$ python3 -q
>>> import numpy as np
>>> import numpy.linalg as la
>>> np.set_printoptions(precision=2, suppress=True, linewidth=120, legacy="1.25")
>>> rng = np.random.default_rng(22)
>>> labels = rng.integers(0, 2, 10)
>>> arr = (labels[:, None] == labels) * 5 + np.eye(10)
>>> arr
array([[6., 0., 5., 0., 5., 0., 0., 5., 0., 0.],
       [0., 6., 0., 5., 0., 5., 5., 0., 5., 5.],
       [5., 0., 6., 0., 5., 0., 0., 5., 0., 0.],
       [0., 5., 0., 6., 0., 5., 5., 0., 5., 5.],
       [5., 0., 5., 0., 6., 0., 0., 5., 0., 0.],
       [0., 5., 0., 5., 0., 6., 5., 0., 5., 5.],
       [0., 5., 0., 5., 0., 5., 6., 0., 5., 5.],
       [5., 0., 5., 0., 5., 0., 0., 6., 0., 0.],
       [0., 5., 0., 5., 0., 5., 5., 0., 6., 5.],
       [0., 5., 0., 5., 0., 5., 5., 0., 5., 6.]])
>>> Lm = la.cholesky(arr)
>>> print(Lm)
[[2.45 0.   0.   0.   0.   0.   0.   0.   0.   0.  ]
 [0.   2.45 0.   0.   0.   0.   0.   0.   0.   0.  ]
 [2.04 0.   1.35 0.   0.   0.   0.   0.   0.   0.  ]
 [0.   2.04 0.   1.35 0.   0.   0.   0.   0.   0.  ]
 [2.04 0.   0.62 0.   1.21 0.   0.   0.   0.   0.  ]
 [0.   2.04 0.   0.62 0.   1.21 0.   0.   0.   0.  ]
 [0.   2.04 0.   0.62 0.   0.38 1.15 0.   0.   0.  ]
 [2.04 0.   0.62 0.   0.38 0.   0.   1.15 0.   0.  ]
 [0.   2.04 0.   0.62 0.   0.38 0.27 0.   1.11 0.  ]
 [0.   2.04 0.   0.62 0.   0.38 0.27 0.   0.21 1.09]]
>>> np.diag(Lm) ** 2
array([6.  , 6.  , 1.83, 1.83, 1.45, 1.45, 1.31, 1.31, 1.24, 1.19])
>>> print(la.eigvalsh(arr).min() > 0)
True
>>> arr / np.sqrt(np.outer(np.diag(arr), np.diag(arr)))
array([[1.  , 0.  , 0.83, 0.  , 0.83, 0.  , 0.  , 0.83, 0.  , 0.  ],
       [0.  , 1.  , 0.  , 0.83, 0.  , 0.83, 0.83, 0.  , 0.83, 0.83],
       [0.83, 0.  , 1.  , 0.  , 0.83, 0.  , 0.  , 0.83, 0.  , 0.  ],
       [0.  , 0.83, 0.  , 1.  , 0.  , 0.83, 0.83, 0.  , 0.83, 0.83],
       [0.83, 0.  , 0.83, 0.  , 1.  , 0.  , 0.  , 0.83, 0.  , 0.  ],
       [0.  , 0.83, 0.  , 0.83, 0.  , 1.  , 0.83, 0.  , 0.83, 0.83],
       [0.  , 0.83, 0.  , 0.83, 0.  , 0.83, 1.  , 0.  , 0.83, 0.83],
       [0.83, 0.  , 0.83, 0.  , 0.83, 0.  , 0.  , 1.  , 0.  , 0.  ],
       [0.  , 0.83, 0.  , 0.83, 0.  , 0.83, 0.83, 0.  , 1.  , 0.83],
       [0.  , 0.83, 0.  , 0.83, 0.  , 0.83, 0.83, 0.  , 0.83, 1.  ]])
>>> arr.reshape(2, -1)
array([[6., 0., 5., 0., 5., 0., 0., 5., 0., 0., 0., 6., 0., 5., 0., 5., 5., 0., 5., 5., 5., 0., 6., 0., 5., 0., 0.,
        5., 0., 0., 0., 5., 0., 6., 0., 5., 5., 0., 5., 5., 5., 0., 5., 0., 6., 0., 0., 5., 0., 0.],
       [0., 5., 0., 5., 0., 6., 5., 0., 5., 5., 0., 5., 0., 5., 0., 5., 6., 0., 5., 5., 5., 0., 5., 0., 5., 0., 0.,
        6., 0., 0., 0., 5., 0., 5., 0., 5., 5., 0., 6., 5., 0., 5., 0., 5., 0., 5., 5., 0., 5., 6.]])
>>> arr.reshape(-1, 2)
array([[6., 0.],
       [5., 0.],
       [5., 0.],
       [0., 5.],
       [0., 0.],
       [0., 6.],
       [0., 5.],
       [0., 5.],
       [5., 0.],
       [5., 5.],
       [5., 0.],
       [6., 0.],
       [5., 0.],
       [0., 5.],
       [0., 0.],
       [0., 5.],
       [0., 6.],
       [0., 5.],
       [5., 0.],
       [5., 5.],
       [5., 0.],
       [5., 0.],
       [6., 0.],
       [0., 5.],
       [0., 0.],
       [0., 5.],
       [0., 5.],
       [0., 6.],
       [5., 0.],
       [5., 5.],
       [0., 5.],
       [0., 5.],
       [0., 5.],
       [6., 0.],
       [5., 5.],
       [5., 0.],
       [5., 0.],
       [5., 0.],
       [0., 6.],
       [0., 0.],
       [0., 5.],
       [0., 5.],
       [0., 5.],
       [5., 0.],
       [6., 5.],
       [0., 5.],
       [0., 5.],
       [0., 5.],
       [5., 0.],
       [5., 6.]])
>>> print(arr.ravel(order="F"))
[6. 0. 5. 0. 5. 0. 0. 5. 0. 0. 0. 6. 0. 5. 0. 5. 5. 0. 5. 5. 5. 0. 6. 0. 5. 0. 0. 5. 0. 0. 0. 5. 0. 6. 0. 5. 5. 0. 5.
 5. 5. 0. 5. 0. 6. 0. 0. 5. 0. 0. 0. 5. 0. 5. 0. 6. 5. 0. 5. 5. 0. 5. 0. 5. 0. 5. 6. 0. 5. 5. 5. 0. 5. 0. 5. 0. 0. 6.
 0. 0. 0. 5. 0. 5. 0. 5. 5. 0. 6. 5. 0. 5. 0. 5. 0. 5. 5. 0. 5. 6.]
>>> t3 = arr.reshape(10, 2, -1)
>>> np.einsum("ihd,jhd->hij", t3, t3).shape
(2, 10, 10)
>>> t3[:, 0]
array([[6., 0., 5., 0., 5.],
       [0., 6., 0., 5., 0.],
       [5., 0., 6., 0., 5.],
       [0., 5., 0., 6., 0.],
       [5., 0., 5., 0., 6.],
       [0., 5., 0., 5., 0.],
       [0., 5., 0., 5., 0.],
       [5., 0., 5., 0., 5.],
       [0., 5., 0., 5., 0.],
       [0., 5., 0., 5., 0.]])
>>> print(t3.sum(axis=1))
[[ 6.  0. 10.  0.  5.]
 [ 5. 11.  0. 10.  5.]
 [ 5.  0. 11.  0.  5.]
 [ 5. 10.  0. 11.  5.]
 [ 5.  0. 10.  0.  6.]
 [ 6. 10.  0. 10.  5.]
 [ 5. 11.  0. 10.  5.]
 [ 5.  0. 11.  0.  5.]
 [ 5. 10.  0. 11.  5.]
 [ 5. 10.  0. 10.  6.]]
>>> np.einsum("ihd,ihd->ih", t3, t3)
array([[ 86.,  25.],
       [ 61., 100.],
       [ 86.,  25.],
       [ 61., 100.],
       [ 86.,  25.],
       [ 50., 111.],
       [ 50., 111.],
       [ 75.,  36.],
       [ 50., 111.],
       [ 50., 111.]])
>>> np.swapaxes(t3, 1, 2)[7]
array([[5., 0.],
       [0., 0.],
       [5., 6.],
       [0., 0.],
       [5., 0.]])
